$ python3 -q
>>> import numpy as np
>>> import numpy.linalg as la
>>> np.set_printoptions(precision=2, suppress=True, linewidth=120)
>>> def tidy(a):
...     return np.round(a, 2) + 0
... 
>>> feats = np.array([[6, 9, 1, 7, 8, 0],
...     [7, 0, 9, 5, 5, 7],
...     [2, 4, 1, 7, 8, 6],
...     [7, 0, 5, 0, 3, 2]])
>>> feats[-1] = feats[0] + 2 * feats[1]
>>> print(feats)
[[ 6  9  1  7  8  0]
 [ 7  0  9  5  5  7]
 [ 2  4  1  7  8  6]
 [20  9 19 17 18 14]]
>>> Uu, sig, vt = la.svd(feats)
>>> evecs = vt[:(sig > 1e-8).sum()]
>>> rng = np.random.default_rng(2300)
>>> x = feats[3] + 3 * feats[1] + rng.integers(2) * np.eye(6)[3]
>>> print(x)
[41.  9. 46. 32. 33. 35.]
>>> print(tidy(la.norm(x - evecs.T @ evecs @ x)))
0.0
>>> print(np.argsort(-la.norm(feats, axis=0).round(6), kind="stable")[:3])
[0 4 2]
>>> print(la.matrix_rank(feats, rtol=0.1))
3
>>> print(tidy(la.norm(feats, 2) / la.norm(feats)))
0.96
>>> print(la.cond(feats) > 100)
True
>>> r0, r1 = feats[2], feats[0]
>>> print(r0 @ r0)
170
>>> p = (r0 @ r1) / (r0 @ r0) * r0
>>> print(tidy(p))
[1.91 3.81 0.95 6.67 7.62 5.72]
>>> print(tidy((r1 - p) @ r0))
0.0
>>> t3 = np.stack([feats, -1 * feats, feats[::-1]])
>>> print(la.matrix_rank(t3))
[3 3 3]
>>> print(t3.sum(axis=0))
[[20  9 19 17 18 14]
 [ 2  4  1  7  8  6]
 [ 7  0  9  5  5  7]
 [ 6  9  1  7  8  0]]
>>> print(la.matrix_rank(t3.reshape(3, -1)))
2
>>> rank = la.matrix_rank(feats)
>>> print(rank)
3
>>> ns = la.svd(feats)[2][rank:].T
>>> print([int(la.matrix_rank(feats[:i])) for i in range(1, len(feats) + 1)])
[1, 2, 3, 3]
>>> print(tidy(feats @ ns))
[[0. 0. 0.]
 [0. 0. 0.]
 [0. 0. 0.]
 [0. 0. 0.]]
>>> print([int(la.matrix_rank(feats[:, :j + 1])) for j in range(6)])
[1, 2, 3, 3, 3, 3]
>>> arr = np.diag(20 * np.array([-3, 2, 1, 3])) + np.array([[2, 3, 1, 0], [0, -1, -2, -3], [-1, -2, -3, -1], [1, -2, -1, -2]])
>>> print(arr)
[[-58   3   1   0]
 [  0  39  -2  -3]
 [ -1  -2  17  -1]
 [  1  -2  -1  58]]
>>> print(np.allclose(arr, arr.T))
False
>>> print(arr @ arr)
[[3363  -59  -47  -10]
 [  -1 1531 -109 -289]
 [  40 -113  293  -69]
 [   1 -189  -70 3371]]
>>> print(la.matrix_power(arr, 2))
[[3363  -59  -47  -10]
 [  -1 1531 -109 -289]
 [  40 -113  293  -69]
 [   1 -189  -70 3371]]
>>> print(np.allclose(arr @ arr.T, arr.T @ arr))
False
>>> print(tidy(np.sort(np.abs(la.eigvals(arr)))))
[16.77 38.9  57.99 58.32]
>>> Uu, sig, vt = la.svd(arr, full_matrices=False)
>>> print(tidy(Uu.T @ Uu))
[[1. 0. 0. 0.]
 [0. 1. 0. 0.]
 [0. 0. 1. 0.]
 [0. 0. 0. 1.]]
>>> print(tidy(Uu.T @ arr @ vt.T))
[[58.94  0.    0.    0.  ]
 [ 0.   57.54  0.    0.  ]
 [ 0.    0.   38.82  0.  ]
 [ 0.    0.    0.   16.75]]
>>> print(np.allclose(Uu * sig @ vt, arr))
True
>>> print((sig > 1e-8).sum())
4
>>> print(tidy(sig / sig[0]))
[1.   0.98 0.66 0.28]
>>> print(tidy(sig))
[58.94 57.54 38.82 16.75]
>>> other = np.array([[-2, -3, 2], [-1, 3, 2]])
>>> C = np.kron(other, arr)
>>> print(C.shape)
(8, 12)
>>> print(la.matrix_rank(C))
8
>>> print(C)
[[ 116   -6   -2    0  174   -9   -3    0 -116    6    2    0]
 [   0  -78    4    6    0 -117    6    9    0   78   -4   -6]
 [   2    4  -34    2    3    6  -51    3   -2   -4   34   -2]
 [  -2    4    2 -116   -3    6    3 -174    2   -4   -2  116]
 [  58   -3   -1    0 -174    9    3    0 -116    6    2    0]
 [   0  -39    2    3    0  117   -6   -9    0   78   -4   -6]
 [   1    2  -17    1   -3   -6   51   -3   -2   -4   34   -2]
 [  -1    2    1  -58    3   -6   -3  174    2   -4   -2  116]]
>>> other = arr[0, 0] * arr[1:] - np.outer(arr[1:, 0], arr[0])
>>> print(other)
[[    0 -2262   116   174]
 [    0   119  -985    58]
 [    0   113    57 -3364]]
>>> print(la.matrix_rank(other), la.matrix_rank(arr))
3 4
>>> print(tidy(arr[:, 0] / arr[0, 0]))
[ 1.    0.    0.02 -0.02]
>>> M = np.array([[0, 9, 1, 0, 7, 8, 9],
...     [0, 0, 4, 1, 2, 9, 3],
...     [0, 0, 0, 0, 9, 9, 5],
...     [0, 0, 0, 0, 2, 2, 0],
...     [0, 0, 0, 0, 0, 5, 5],
...     [0, 0, 0, 0, 0, 0, 3],
...     [0, 0, 0, 0, 0, 0, 0]])
>>> print(tidy(np.trace(la.pinv(M) @ M)))
5.0
>>> print(la.lstsq(M[:-1].T, M[-1])[2])
5
>>> print(np.unique(M.round(6), axis=0).shape)
(7, 7)
>>> print(tidy(M @ la.pinv(M) @ M))
[[0. 9. 1. 0. 7. 8. 9.]
 [0. 0. 4. 1. 2. 9. 3.]
 [0. 0. 0. 0. 9. 9. 5.]
 [0. 0. 0. 0. 2. 2. 0.]
 [0. 0. 0. 0. 0. 5. 5.]
 [0. 0. 0. 0. 0. 0. 3.]
 [0. 0. 0. 0. 0. 0. 0.]]
>>> print(np.abs(np.diag(la.qr(M)[1])) > 1e-9)
[False False False False False False False]
>>> print(np.trace(M))
0
>>> print(M @ M)
[[  0   0  36   9  27 125  91]
 [  0   0   0   0  38  48  57]
 [  0   0   0   0   0  45  72]
 [  0   0   0   0   0  10  16]
 [  0   0   0   0   0   0  15]
 [  0   0   0   0   0   0   0]
 [  0   0   0   0   0   0   0]]
>>> print((M + M.T) / 2)
[[0.  4.5 0.5 0.  3.5 4.  4.5]
 [4.5 0.  2.  0.5 1.  4.5 1.5]
 [0.5 2.  0.  0.  4.5 4.5 2.5]
 [0.  0.5 0.  0.  1.  1.  0. ]
 [3.5 1.  4.5 1.  0.  2.5 2.5]
 [4.  4.5 4.5 1.  2.5 0.  1.5]
 [4.5 1.5 2.5 0.  2.5 1.5 0. ]]
>>> la.determinant(M)
Traceback (most recent call last):
  File "<python-input-64>", line 1, in <module>
    la.determinant(M)
    ^^^^^^^^^^^^^^
AttributeError: module 'numpy.linalg' has no attribute 'determinant'
>>> print(tidy(np.sort(np.abs(la.eigvals(M)))))
[0. 0. 0. 0. 0. 0. 0.]
>>> print(np.allclose(M @ M.T, M.T @ M))
False
>>> print(la.matrix_power(M, 4))
[[   0    0    0    0    0 1710 3141]
 [   0    0    0    0    0    0  570]
 [   0    0    0    0    0    0    0]
 [   0    0    0    0    0    0    0]
 [   0    0    0    0    0    0    0]
 [   0    0    0    0    0    0    0]
 [   0    0    0    0    0    0    0]]
>>> Uu, sig, vt = la.svd(M)
>>> print(tidy(sig))
[22.97  7.92  5.75  3.98  1.31  0.    0.  ]
>>> other = Uu[:, :5] @ np.diag(sig[:5]) @ vt[:5]
>>> print(tidy(la.norm(M - other) / la.norm(M)))
0.0
>>> print(la.matrix_rank(other))
5
>>> print(la.matrix_rank(M, rtol=0.05))
5
>>> print(tidy(other))
[[0. 9. 1. 0. 7. 8. 9.]
 [0. 0. 4. 1. 2. 9. 3.]
 [0. 0. 0. 0. 9. 9. 5.]
 [0. 0. 0. 0. 2. 2. 0.]
 [0. 0. 0. 0. 0. 5. 5.]
 [0. 0. 0. 0. 0. 0. 3.]
 [0. 0. 0. 0. 0. 0. 0.]]
>>> print([round(float(x), 2) for x in la.svd(M, compute_uv=False)[:3]])
[22.97, 7.92, 5.75]
>>> print(la.cond(M) > 100)
True
>>> z = rng.permutation(7)
>>> print(z)
[1 6 5 2 4 3 0]
>>> other = M[z][:, z]
>>> print(np.allclose(other, M))
False
>>> print(tidy(np.sort(np.abs(la.eigvals(other)))))
[0. 0. 0. 0. 0. 0. 0.]
>>> print(np.diag(other))
[0 0 0 0 0 0 0]
>>> E = np.loadtxt("arr.csv", delimiter=",")
>>> print(E)
[[2. 0. 0. 0.]
 [0. 1. 0. 0.]
 [2. 2. 3. 0.]
 [0. 2. 1. 1.]]
>>> print(E @ E)
[[ 4.  0.  0.  0.]
 [ 0.  1.  0.  0.]
 [10.  8.  9.  0.]
 [ 2.  6.  4.  1.]]
>>> print(tidy(la.det(E)))
6.0
>>> print(np.allclose(E @ E.T, E.T @ E))
False
>>> print(tidy(la.matrix_power(E, 2)))
[[ 4.  0.  0.  0.]
 [ 0.  1.  0.  0.]
 [10.  8.  9.  0.]
 [ 2.  6.  4.  1.]]
>>> print(np.trace(E))
7.0
>>> print(tidy(np.sort(np.abs(la.eigvals(E)))))
[1. 1. 2. 3.]
>>> m1 = np.load("layer5.npy")
>>> print(m1)
[[-4.28 -0.02 -0.74 -1.24  1.24  0.84]
 [-6.65 -0.38 -0.95 -1.33  1.9   0.57]
 [-5.3  -0.49 -0.65 -0.74  1.5   0.06]]
>>> Q = E.astype(float).copy()
>>> for j in range(4):
...     Q[:, j] -= Q[:, :j] @ (Q[:, :j].T @ Q[:, j])
...     Q[:, j] /= la.norm(Q[:, j])
... 
>>> print(tidy(Q.T @ E))
[[ 2.83  1.41  2.12  0.  ]
 [ 0.    2.65  1.89  0.76]
 [ 0.    0.    1.39 -0.31]
 [ 0.    0.    0.    0.58]]
>>> Uu, sig, vt = la.svd(M, full_matrices=False)
>>> print(tidy(Uu.T @ Uu))
[[1. 0. 0. 0. 0. 0. 0.]
 [0. 1. 0. 0. 0. 0. 0.]
 [0. 0. 1. 0. 0. 0. 0.]
 [0. 0. 0. 1. 0. 0. 0.]
 [0. 0. 0. 0. 1. 0. 0.]
 [0. 0. 0. 0. 0. 1. 0.]
 [0. 0. 0. 0. 0. 0. 1.]]
>>> print(tidy(sig))
[22.97  7.92  5.75  3.98  1.31  0.    0.  ]
>>> print((sig > 1e-8).sum())
5
>>> print(tidy(Uu.T @ M @ vt.T))
[[22.97  0.    0.    0.    0.    0.    0.  ]
 [ 0.    7.92  0.    0.    0.    0.    0.  ]
 [ 0.    0.    5.75  0.    0.    0.    0.  ]
 [ 0.    0.    0.    3.98  0.    0.    0.  ]
 [ 0.    0.    0.    0.    1.31  0.    0.  ]
 [ 0.    0.    0.    0.    0.    0.    0.  ]
 [ 0.    0.    0.    0.    0.    0.    0.  ]]
>>> print(Uu.shape, sig.shape, vt.shape)
(7, 7) (7,) (7, 7)
>>> print(tidy(sig / sig[0]))
[1.   0.34 0.25 0.17 0.06 0.   0.  ]
>>> print(np.abs(Uu[:, 0]).round(6).argmax())
0
>>> print(tidy(np.abs(vt[0])))
[0.   0.27 0.1  0.02 0.47 0.67 0.5 ]
>>> print(tidy(la.norm(m1, 2) / la.norm(m1)))
1.0
>>> print(la.cond(m1) > 100)
True
>>> print([round(float(x), 2) for x in la.svd(m1, compute_uv=False)[:3]])
[10.22, 0.85, 0.0]
>>> print(la.matrix_rank(m1, rtol=0.1))
1
>>> other = np.array([[0, 1, 1], [1, 2, 2], [3, 0, 3]])
>>> F = np.triu(other)
>>> print(F)
[[0 1 1]
 [0 2 2]
 [0 0 3]]
>>> Uu, sig, vt = la.svd(F)
>>> print(np.argmax(sig[:-1] / (sig[1:] + 1e-6)) + 1)
2
>>> print(tidy(sig))
[4.03 1.67 0.  ]
>>> other = Uu[:, :2] @ np.diag(sig[:2]) @ vt[:2]
>>> print(la.matrix_rank(F, rtol=0.05))
2
>>> print(tidy(la.norm(F - other) / la.norm(F)))
0.0
>>> print(tidy(np.abs(F - other).max()))
0.0
>>> print(tidy(other))
[[0. 1. 1.]
 [0. 2. 2.]
 [0. 0. 3.]]
>>> print([round(float(x), 2) for x in la.svd(F, compute_uv=False)[:3]])
[4.03, 1.67, 0.0]
>>> print(la.matrix_rank(F, rtol=0.1))
2
>>> print(np.argsort(-la.norm(F, axis=0).round(6), kind="stable")[:3])
[2 1 0]
>>> print(tidy(np.sort(la.eigvals(F))))
[0. 2. 3.]
>>> print(F @ F)
[[ 0  2  5]
 [ 0  4 10]
 [ 0  0  9]]
>>> Uu, sig, vt = la.svd(F)
>>> evecs = vt[:(sig > 1e-8).sum()]
>>> x = F[2] + 4 * F[0] + rng.integers(2) * np.eye(3)[1]
>>> print(x)
[0. 5. 7.]
>>> print(tidy(np.diag(evecs.T @ evecs)))
[0. 1. 1.]
>>> print(tidy(la.norm(x - evecs.T @ evecs @ x)))
0.0
